$ python -q
>>> import numpy as np
>>> from numpy import linalg as LA
>>> np.set_printoptions(precision=3, suppress=True, linewidth=200, sign=" ")
>>> rnd = lambda a: np.round(a, 3) + 0
>>> feats = np.load("mat.npy")
>>> feats
array([[13., -6.,  6.,  0., -9.],
       [-6.,  8., -4.,  0.,  6.],
       [ 6., -4.,  8.,  0., -6.],
       [ 0.,  0.,  0.,  4.,  0.],
       [-9.,  6., -6.,  0., 13.]])
>>> vec = np.array([-2, 4, -5, -5, 4])
>>> rhs = feats @ vec
>>> rhs
array([-116.,   88.,  -92.,  -20.,  124.])
>>> rnd(LA.solve(feats, rhs))
array([-2.,  4., -5., -5.,  4.])
>>> rnd(LA.solve(feats.T, feats[4]))
array([ 0.,  0.,  0.,  0.,  1.])
>>> rnd(LA.matrix_power(feats, 3))
array([[ 9388., -6216.,  6216.,     0., -9324.],
       [-6216.,  4208., -4144.,     0.,  6216.],
       [ 6216., -4144.,  4208.,     0., -6216.],
       [    0.,     0.,     0.,    64.,     0.],
       [-9324.,  6216., -6216.,     0.,  9388.]])
>>> feats @ feats
array([[ 322., -204.,  204.,    0., -306.],
       [-204.,  152., -136.,    0.,  204.],
       [ 204., -136.,  152.,    0., -204.],
       [   0.,    0.,    0.,   16.,    0.],
       [-306.,  204., -204.,    0.,  322.]])
>>> M = np.load("case1.npy")
>>> M
array([[  0,  -3,   0,  -1,  -2,  -1],
       [  1,   0,   0,  -3,  -2,   2],
       [ -2,  -1,  -2,   0,  -1,   1],
       [  2,   0,   1,   2,  -2,   0],
       [  1,  -1,   2,  -3,  -2,  -3],
       [  0,   3,   3,   2,   3,  -3],
       [  5,  -3,   0, -16, -12,   9]])
>>> rng = np.random.default_rng(11141)
>>> lab = rng.permutation(6)
>>> Y = M[:, lab] * rng.choice([-1, 1], 6)
>>> Y
array([[  1,   0,   3,  -2,   0,  -1],
       [ -2,   0,   0,  -2,   1,  -3],
       [ -1,   2,   1,  -1,  -2,   0],
       [  0,  -1,   0,  -2,   2,   2],
       [  3,  -2,   1,  -2,   1,  -3],
       [  3,  -3,  -3,   3,   0,   2],
       [ -9,   0,   3, -12,   5, -16]])
>>> U, _, VT = LA.svd(M.T @ Y)
>>> rnd(U @ VT)
array([[ 0.,  0.,  0.,  0.,  1.,  0.],
       [ 0.,  0., -1.,  0.,  0.,  0.],
       [ 0., -1.,  0.,  0.,  0.,  0.],
       [ 0.,  0.,  0.,  0.,  0.,  1.],
       [ 0.,  0.,  0.,  1.,  0.,  0.],
       [-1.,  0.,  0.,  0.,  0.,  0.]])
>>> lab
array([ 5,  2,  1,  4,  0,  3])
>>> rnd(LA.lstsq(M, Y)[0])
array([[ 0.,  0.,  0.,  0.,  1.,  0.],
       [ 0.,  0., -1.,  0.,  0.,  0.],
       [ 0., -1.,  0.,  0.,  0.,  0.],
       [ 0.,  0.,  0.,  0.,  0.,  1.],
       [ 0.,  0.,  0.,  1.,  0.,  0.],
       [-1.,  0.,  0.,  0.,  0.,  0.]])
>>> vec = np.array([-3, -3, -1, -1, -3, -3])
>>> (M @ vec).argmax()
np.int64(0)
>>> (M * vec).sum(axis=1)
array([ 19,   0,  11,  -3,  16, -14,  19])
>>> M @ np.ones(6)
array([ -7.,  -2.,  -5.,   3.,  -6.,   8., -17.])
>>> vec = np.array([-1, -2, 1, -1, -2, -1])
>>> rhs = M @ vec
>>> c, lr = np.zeros(6), 1 / LA.norm(M, 2) ** 2
>>> for i in range(30):
...     c -= lr * M.T @ (M @ c - rhs)
...     if i % 10 == 0: print(i, round(LA.norm(M @ c - rhs), 3))
... 
0 13.129
10 8.473
20 5.587
>>> rnd(c)
array([ 0.092, -1.446,  0.198, -1.154, -1.427, -0.882])
>>> vec = np.array([4, 0, 1, -5, -1, 2])
>>> rhs = M @ vec
>>> rhs
array([  5,  25,  -7,   1,  17, -16, 130])
>>> rnd(LA.lstsq(M, rhs)[0])
array([ 4.,  0.,  1., -5., -1.,  2.])
>>> rhs = rhs + 0.02 * rng.normal(size=7)
>>> rnd(rhs)
array([  4.984,  24.934,  -7.027,   0.968,  17.007, -15.967, 130.017])
>>> c, *_ = LA.lstsq(M, rhs)
>>> c.round()
array([ 4., -0.,  1., -5., -1.,  2.])
>>> [round(float(LA.norm(LA.solve(M.T @ M + lam * np.eye(6), M.T @ rhs))), 2) for lam in (0, 1, 10, 100)]
[6.86, 6.49, 5.97, 4.83]
>>> rnd(LA.norm(rhs - M @ c))
np.float64(0.07)
